In [1]: import numpy as np

In [2]: np.set_printoptions(precision=1, suppress=True, linewidth=140, legacy="1.25")

In [3]: m1 = np.loadtxt("dump.csv", delimiter=",")

In [4]: m1.round(1) + 0
Out[4]: 
array([[-0.4, -0.3,  0.7, -0.5],
       [ 0.3, -0.8,  0.1,  0.5],
       [-0.8,  0. , -0.2,  0.5],
       [ 0.1,  0.5,  0.7,  0.6]])

In [5]: # columns are unit length and at right angles

In [6]: x = np.array([0, 3, -2, 2])

In [7]: round(np.linalg.norm(x), 1), round(float(np.linalg.norm(m1 @ x)), 1)
Out[7]: (4.1, 4.1)

In [8]: print(np.abs(np.linalg.eigvals(m1)))
[1. 1. 1. 1.]

In [9]: [p for p in range(1, 25) if np.allclose(np.linalg.matrix_power(m1, p), np.eye(4))]
Out[9]: []

In [10]: print(4 - np.linalg.matrix_rank(m1 - np.eye(4), tol=1e-8))
1

In [11]: print(np.round(np.linalg.inv(m1), 1) + 0)
[[-0.4  0.3 -0.8  0.1]
 [-0.3 -0.8  0.   0.5]
 [ 0.7  0.1 -0.2  0.7]
 [-0.5  0.5  0.5  0.6]]

In [12]: M = np.load("x.npy")

In [13]: M
Out[13]: 
array([[2.1, 5. , 2. , 4. , 7. , 1. , 3. , 4. , 9. , 8. ],
       [5. , 8.1, 9. , 1. , 7. , 1. , 9. , 3. , 4. , 9. ],
       [8. , 7. , 2.1, 7. , 0. , 9. , 4. , 3. , 2. , 8. ],
       [6. , 9. , 5. , 4.1, 2. , 1. , 8. , 3. , 3. , 9. ],
       [4. , 0. , 1. , 4. , 1.1, 4. , 2. , 7. , 1. , 2. ],
       [6. , 0. , 0. , 1. , 4. , 8.1, 8. , 9. , 0. , 7. ],
       [6. , 5. , 1. , 4. , 6. , 0. , 0.1, 9. , 8. , 3. ],
       [4. , 7. , 1. , 7. , 8. , 8. , 5. , 8.1, 1. , 6. ],
       [4. , 0. , 7. , 4. , 6. , 1. , 1. , 8. , 7.1, 3. ],
       [2. , 5. , 2. , 4. , 7. , 1. , 3. , 4. , 9. , 8.1]])

In [14]: rng = np.random.default_rng(6312)

In [15]: z = rng.permutation(10)

In [16]: print(z)
[0 4 2 5 7 9 8 6 3 1]

In [17]: A2 = M[z][:, z]

In [18]: np.allclose(A2, M)
Out[18]: False

In [19]: np.sort(np.abs(np.linalg.eigvals(A2)))
Out[19]: array([ 0.1,  0.4,  3.7,  3.7,  6.2,  6.2,  8.7,  9.3,  9.3, 45.3])

In [20]: round(np.linalg.det(A2), 1), round(np.linalg.det(M[z]), 1)
Out[20]: (-685881.7, 685881.7)

In [21]: print(np.trace(A2))
49.0

In [22]: np.diag(A2)
Out[22]: array([2.1, 1.1, 2.1, 8.1, 8.1, 8.1, 7.1, 0.1, 4.1, 8.1])

In [23]: A2
Out[23]: 
array([[2.1, 7. , 2. , 1. , 4. , 8. , 9. , 3. , 4. , 5. ],
       [4. , 1.1, 1. , 4. , 7. , 2. , 1. , 2. , 4. , 0. ],
       [8. , 0. , 2.1, 9. , 3. , 8. , 2. , 4. , 7. , 7. ],
       [6. , 4. , 0. , 8.1, 9. , 7. , 0. , 8. , 1. , 0. ],
       [4. , 8. , 1. , 8. , 8.1, 6. , 1. , 5. , 7. , 7. ],
       [2. , 7. , 2. , 1. , 4. , 8.1, 9. , 3. , 4. , 5. ],
       [4. , 6. , 7. , 1. , 8. , 3. , 7.1, 1. , 4. , 0. ],
       [6. , 6. , 1. , 0. , 9. , 3. , 8. , 0.1, 4. , 5. ],
       [6. , 2. , 5. , 1. , 3. , 9. , 3. , 8. , 4.1, 9. ],
       [5. , 7. , 9. , 1. , 3. , 9. , 4. , 9. , 1. , 8.1]])

In [24]: t3 = np.stack([m1, 4 * m1, m1[::-1]])

In [25]: (t3 @ m1.T).shape
Out[25]: (3, 4, 4)

In [26]: np.linalg.det(t3)
Out[26]: array([  -1., -256.,   -1.])

In [27]: t3.sum(axis=0)
Out[27]: 
array([[-2. , -1. ,  4.2, -1.8],
       [ 0.6, -4.1,  0.5,  2.9],
       [-4. , -1. , -0.8,  2.9],
       [ 0.3,  2.1,  4. ,  2.3]])

In [28]: np.linalg.norm(t3, axis=(1, 2))
Out[28]: array([2., 8., 2.])

In [29]: np.linalg.matrix_rank(t3)
Out[29]: array([4, 4, 4])

In [30]: t3.shape
Out[30]: (3, 4, 4)

In [31]: print(np.linalg.matrix_rank(t3.reshape(3, -1)))
2

In [32]: np.round(np.einsum("bij,cij->bc", t3, t3), 1) + 0
Out[32]: 
array([[ 4., 16.,  0.],
       [16., 64.,  0.],
       [ 0.,  0.,  4.]])

In [33]: O, evecs = np.linalg.qr(M[:, :6])[0], np.linalg.qr(M[:, 6:])[0]

In [34]: sigma = np.linalg.svd(O.T @ evecs, compute_uv=False)

In [35]: np.degrees(np.arccos(sigma.clip(0, 1)))
Out[35]: array([ 0.4,  2.2, 20. , 45.2])

In [36]: (sigma > 0.9).sum()
Out[36]: 3

In [37]: cov = M.T @ M

In [38]: np.allclose(cov, cov.T)
Out[38]: True

In [39]: np.round(np.linalg.svd(M, compute_uv=False) ** 2, 1) + 0
Out[39]: array([2216.6,  265.7,  207.8,   94.4,   61.5,   36.6,   28.2,    7.8,    0. ,    0. ])

In [40]: z = rng.permutation(10)

In [41]: A2 = M[:, z] * rng.choice([-1, 1], 10)

In [42]: print(A2)
[[ 2.  -1.   4.  -8.   3.  -5.   9.  -7.  -4.   2.1]
 [ 9.  -1.   1.  -9.   9.  -8.1  4.  -7.  -3.   5. ]
 [ 2.1 -9.   7.  -8.   4.  -7.   2.  -0.  -3.   8. ]
 [ 5.  -1.   4.1 -9.   8.  -9.   3.  -2.  -3.   6. ]
 [ 1.  -4.   4.  -2.   2.  -0.   1.  -1.1 -7.   4. ]
 [ 0.  -8.1  1.  -7.   8.  -0.   0.  -4.  -9.   6. ]
 [ 1.  -0.   4.  -3.   0.1 -5.   8.  -6.  -9.   6. ]
 [ 1.  -8.   7.  -6.   5.  -7.   1.  -8.  -8.1  4. ]
 [ 7.  -1.   4.  -3.   1.  -0.   7.1 -6.  -8.   4. ]
 [ 2.  -1.   4.  -8.1  3.  -5.   9.  -7.  -4.   2. ]]

In [43]: Uu, _, Vh = np.linalg.svd(M.T @ A2)

In [44]: print(z)
[2 5 3 9 6 1 8 4 7 0]

In [45]: np.round(Uu @ Vh, 1) + 0
Out[45]: 
array([[ 0.,  0.,  0.,  0.,  0.,  0.,  0.,  0.,  0.,  1.],
       [ 0.,  0.,  0.,  0.,  0., -1.,  0.,  0.,  0.,  0.],
       [ 1.,  0.,  0.,  0.,  0.,  0.,  0.,  0.,  0.,  0.],
       [ 0.,  0.,  1.,  0.,  0.,  0.,  0.,  0.,  0.,  0.],
       [ 0.,  0.,  0.,  0.,  0.,  0.,  0., -1.,  0.,  0.],
       [ 0., -1.,  0.,  0.,  0.,  0.,  0.,  0.,  0.,  0.],
       [ 0.,  0.,  0.,  0.,  1.,  0.,  0.,  0.,  0.,  0.],
       [ 0.,  0.,  0.,  0.,  0.,  0.,  0.,  0., -1.,  0.],
       [ 0.,  0.,  0.,  0.,  0.,  0.,  1.,  0.,  0.,  0.],
       [ 0.,  0.,  0., -1.,  0.,  0.,  0.,  0.,  0.,  0.]])

In [46]: np.round(np.linalg.lstsq(M, A2)[0], 1) + 0
Out[46]: 
array([[ 0.,  0.,  0.,  0.,  0.,  0.,  0.,  0.,  0.,  1.],
       [ 0.,  0.,  0.,  0.,  0., -1.,  0.,  0.,  0.,  0.],
       [ 1.,  0.,  0.,  0.,  0.,  0.,  0.,  0.,  0.,  0.],
       [ 0.,  0.,  1.,  0.,  0.,  0.,  0.,  0.,  0.,  0.],
       [ 0.,  0.,  0.,  0.,  0.,  0.,  0., -1.,  0.,  0.],
       [ 0., -1.,  0.,  0.,  0.,  0.,  0.,  0.,  0.,  0.],
       [ 0.,  0.,  0.,  0.,  1.,  0.,  0.,  0.,  0.,  0.],
       [ 0.,  0.,  0.,  0.,  0.,  0.,  0.,  0., -1.,  0.],
       [ 0.,  0.,  0.,  0.,  0.,  0.,  1.,  0.,  0.,  0.],
       [ 0.,  0.,  0., -1.,  0.,  0.,  0.,  0.,  0.,  0.]])
